In [1]: import numpy as np

In [2]: np.set_printoptions(precision=3, suppress=True, linewidth=120)

In [3]: tidy = lambda a: np.round(a, 3) + 0

In [4]: A2 = np.array([[2, -1], [2, -1], [0, -2]])

In [5]: M = np.kron(np.eye(3, dtype=int), A2)

In [6]: M
Out[6]: 
array([[ 2, -1,  0,  0,  0,  0],
       [ 2, -1,  0,  0,  0,  0],
       [ 0, -2,  0,  0,  0,  0],
       [ 0,  0,  2, -1,  0,  0],
       [ 0,  0,  2, -1,  0,  0],
       [ 0,  0,  0, -2,  0,  0],
       [ 0,  0,  0,  0,  2, -1],
       [ 0,  0,  0,  0,  2, -1],
       [ 0,  0,  0,  0,  0, -2]])

In [7]: # rows 0 and 1 are equal

In [8]: blk = np.stack([M, -3 * M, M[::-1]])

In [9]: blk.shape
Out[9]: (3, 9, 6)

In [10]: A2 = M[0, 0] * M[1:] - np.outer(M[1:, 0], M[0])

In [11]: A2
Out[11]: 
array([[ 0,  0,  0,  0,  0,  0],
       [ 0, -4,  0,  0,  0,  0],
       [ 0,  0,  4, -2,  0,  0],
       [ 0,  0,  4, -2,  0,  0],
       [ 0,  0,  0, -4,  0,  0],
       [ 0,  0,  0,  0,  4, -2],
       [ 0,  0,  0,  0,  4, -2],
       [ 0,  0,  0,  0,  0, -4]])

In [12]: np.linalg.matrix_rank(A2), np.linalg.matrix_rank(M)
Out[12]: (np.int64(5), np.int64(6))

In [13]: np.flatnonzero(~A2.round(6).any(axis=1))
Out[13]: array([0])

In [14]: w1 = np.array([[1, 3, 1],
    ...:     [1, 0, -1],
    ...:     [-2, 0, 1],
    ...:     [-2, -2, -2],
    ...:     [-1, 0, 2],
    ...:     [3, 3, 1]])

In [15]: c = np.array([1, 2, 2])

In [16]: act = np.maximum(M @ w1 + c, 0)

In [17]: np.linalg.matrix_rank(act)
Out[17]: np.int64(3)

In [18]: (act > 0).astype(int)
Out[18]: 
array([[1, 1, 1],
       [1, 1, 1],
       [0, 1, 1],
       [0, 1, 1],
       [0, 1, 1],
       [1, 1, 1],
       [0, 0, 1],
       [0, 0, 1],
       [0, 0, 0]])

In [19]: W2 = np.array([[0, 1], [3, 0], [3, 0]])

In [20]: (act @ W2).round(6).argmax(axis=1)
Out[20]: array([0, 0, 0, 0, 0, 0, 0, 0, 0])
